% ipython --no-banner

In [1]: import numpy as np

In [2]: import numpy.linalg as la

In [3]: np.set_printoptions(precision=1, suppress=True, linewidth=200, floatmode="fixed")

In [4]: M2 = np.array([[0, 0],
   ...:     [0, 3],
   ...:     [2, -2],
   ...:     [-3, 3],
   ...:     [3, 2],
   ...:     [1, 0],
   ...:     [1, -3],
   ...:     [-1, -1],
   ...:     [-3, 0]])

In [5]: basis = np.array([[2, 2, 0, 1], [2, 1, 0, 2]])

In [6]: rng = np.random.default_rng(29)

In [7]: arr = M2 @ basis + 0.3 * rng.normal(size=(9, 4))

In [8]: arr.round(1) + 0
Out[8]: 
array([[-0.1,  0.0,  0.0, -0.1],
       [ 6.0,  2.9,  0.1,  6.0],
       [ 0.2,  1.8, -0.1, -2.3],
       [-0.5, -3.7,  0.0,  2.8],
       [ 9.8,  7.8,  0.1,  7.2],
       [ 2.2,  2.3,  0.9,  1.1],
       [-4.0, -1.7, -0.5, -4.3],
       [-3.2, -2.9,  0.0, -2.8],
       [-6.6, -6.2, -0.1, -2.5]])

In [9]: proj = arr @ la.solve(arr.T @ arr, arr.T)

In [10]: proj @ arr[:, 0]
Out[10]: array([-0.1,  6.0,  0.2, -0.5,  9.8,  2.2, -4.0, -3.2, -6.6])

In [11]: np.allclose(proj @ proj, proj)
Out[11]: True

In [12]: print(round(float(np.trace(proj)), 1))
4.0

In [13]: np.round(la.eigvalsh(proj), 1) + 0
Out[13]: array([0.0, 0.0, 0.0, 0.0, 0.0, 1.0, 1.0, 1.0, 1.0])

In [14]: U, sigma, vt = la.svd(arr, full_matrices=False)

In [15]: print(np.round(U.T @ U, 1) + 0)
[[1.0 0.0 0.0 0.0]
 [0.0 1.0 0.0 0.0]
 [0.0 0.0 1.0 0.0]
 [0.0 0.0 0.0 1.0]]

In [16]: np.round(vt @ vt.T, 1) + 0
Out[16]: 
array([[1.0, 0.0, 0.0, 0.0],
       [0.0, 1.0, 0.0, 0.0],
       [0.0, 0.0, 1.0, 0.0],
       [0.0, 0.0, 0.0, 1.0]])

In [17]: np.round(np.sqrt((sigma ** 2).sum()), 1), round(la.norm(arr), 1)
Out[17]: (np.float64(22.0), np.float64(22.0))

In [18]: np.abs(U[:, 0]).round(6).argmax()
Out[18]: np.int64(4)

In [19]: print(U.shape, sigma.shape, vt.shape)
(9, 4) (4,) (4, 4)

In [20]: np.round(np.abs(vt[0]), 1) + 0
Out[20]: array([0.7, 0.5, 0.0, 0.5])
